% python3 -q
>>> import numpy as np
>>> np.set_printoptions(suppress=True, linewidth=200)
>>> rnd = lambda a: np.round(a, 2) + 0
>>> r0 = np.array([-2, -1, 2])
>>> A = 4 * np.eye(3) + np.outer(r0, r0)
>>> A
array([[ 8.,  2., -4.],
       [ 2.,  5., -2.],
       [-4., -2.,  8.]])
>>> x = np.ones(3)
>>> for _ in range(4):
...     x = A @ x
...     x /= np.linalg.norm(x)
...     print(round(x @ A @ x, 2))
... 
6.6
11.3
12.81
12.98
>>> rnd(x)
array([ 0.69,  0.36, -0.63])
>>> rnd(np.linalg.eigvalsh(A)[-1])
np.float64(13.0)
>>> vals, evecs = np.linalg.eig(A)
>>> rnd(np.sort(np.linalg.eigvals(np.linalg.inv(A))))
array([0.08, 0.25, 0.25])
>>> rnd(np.sort(np.linalg.eigvals(A.T)))
array([ 4.,  4., 13.])
>>> rnd(vals)
array([ 4., 13.,  4.])
>>> rnd(np.sort(np.linalg.eigvals(A @ A)))
array([ 16.,  16., 169.])
>>> L = np.linalg.cholesky(A)
>>> rnd(A / np.sqrt(np.outer(np.diag(A), np.diag(A))))
array([[ 1.  ,  0.32, -0.5 ],
       [ 0.32,  1.  , -0.32],
       [-0.5 , -0.32,  1.  ]])
>>> rnd(np.linalg.eigvals(A))
array([ 4., 13.,  4.])
>>> np.kron(np.eye(2, dtype=int), A)
array([[ 8.,  2., -4.,  0.,  0., -0.],
       [ 2.,  5., -2.,  0.,  0., -0.],
       [-4., -2.,  8., -0., -0.,  0.],
       [ 0.,  0., -0.,  8.,  2., -4.],
       [ 0.,  0., -0.,  2.,  5., -2.],
       [-0., -0.,  0., -4., -2.,  8.]])
>>> rnd(np.linalg.eigvals(A).sum().real)
np.float64(21.0)
>>> T = np.stack([A, -1 * A, A[::-1]])
>>> rnd(np.linalg.det(T))
array([ 208., -208., -208.])
>>> np.einsum("bij,cij->bc", T, T)
array([[ 201., -201., -103.],
       [-201.,  201.,  103.],
       [-103.,  103.,  201.]])
>>> np.linalg.matrix_rank(T)
array([3, 3, 3])
>>> rnd(np.linalg.norm(T, axis=(1, 2)))
array([14.18, 14.18, 14.18])
>>> T.shape
(3, 3, 3)
>>> T.sum(axis=0)
array([[-4., -2.,  8.],
       [ 2.,  5., -2.],
       [ 8.,  2., -4.]])
>>> sig = 20 * 0.5 ** np.arange(3)
>>> q, _ = np.linalg.qr(np.array([[0.6, -0.8, -0.3], [-1.0, -1.1, -0.3], [-0.5, 0.2, 0.0]]))
>>> rng = np.random.default_rng(4927)
>>> K = rng.normal(size=(27, 3)) * sig @ q
>>> rnd(K)
array([[ 12.93,  17.34,  -6.93],
       [  3.32,  20.2 ,   2.43],
       [-21.98,  25.09,   1.8 ],
       [  6.06,   3.61,   0.08],
       [ -5.85,  -5.32,  -4.8 ],
       [  9.09, -10.96,   9.31],
       [ -4.03,  20.99, -12.24],
       [ -3.35, -44.74,  11.84],
       [  3.01,   9.19,  -0.65],
       [ 25.43,   0.29,  -9.5 ],
       [-14.29,   1.2 ,  11.14],
       [ 10.4 ,  26.67,  -9.74],
       [-26.39, -20.21,  18.74],
       [ 34.07,   7.73, -11.33],
       [-22.44,  -9.81,  12.77],
       [-15.13,  20.76,  -3.13],
       [-12.85,  -6.52,   4.33],
       [ 15.73,  14.41, -14.92],
       [ -4.87,  32.27,  -6.86],
       [ -1.59,  13.97,   0.79],
       [ -0.44,  -8.75,  -3.78],
       [  1.18, -19.9 ,   7.86],
       [  3.18,  22.33, -17.14],
       [-21.02, -50.  ,  24.48],
       [-15.73,  19.51,  -1.3 ],
       [  3.05, -28.89,  12.64],
       [-17.97, -23.34,  11.6 ]])
>>> q, evecs = np.linalg.qr(K[:, :1])[0], np.linalg.qr(K[:, 1:])[0]
>>> sig = np.linalg.svd(q.T @ evecs, compute_uv=False)
>>> rnd(np.degrees(np.arccos(sig.clip(0, 1))))
array([43.94])
>>> rnd(sig)
array([0.72])
>>> Xc = K - K.mean(axis=0)
>>> U, sig, Vt = np.linalg.svd(Xc, full_matrices=False)
>>> rnd((sig ** 2).sum() ** 2 / (sig ** 4).sum())
np.float64(1.71)
>>> (np.sign(U[:, 0]) == np.sign(U[0, 0])).astype(int)
array([1, 1, 1, 1, 0, 0, 1, 0, 1, 1, 0, 1, 0, 1, 0, 1, 0, 1, 1, 1, 0, 0, 1, 0, 1, 0, 0])
>>> m1 = np.array([[0, -3, 2], [3, 0, 3], [3, -1, -1], [3, -1, -1]])
>>> P = m1 @ np.linalg.solve(m1.T @ m1, m1.T)
>>> rnd(P)
array([[1. , 0. , 0. , 0. ],
       [0. , 1. , 0. , 0. ],
       [0. , 0. , 0.5, 0.5],
       [0. , 0. , 0.5, 0.5]])
>>> np.diag(P)
array([1. , 1. , 0.5, 0.5])
>>> np.linalg.matrix_rank(np.eye(4) - P)
np.int64(1)
>>> np.trace(P)
np.float64(3.0)
>>> rnd((np.eye(4) - P) @ m1)
array([[0., 0., 0.],
       [0., 0., 0.],
       [0., 0., 0.],
       [0., 0., 0.]])
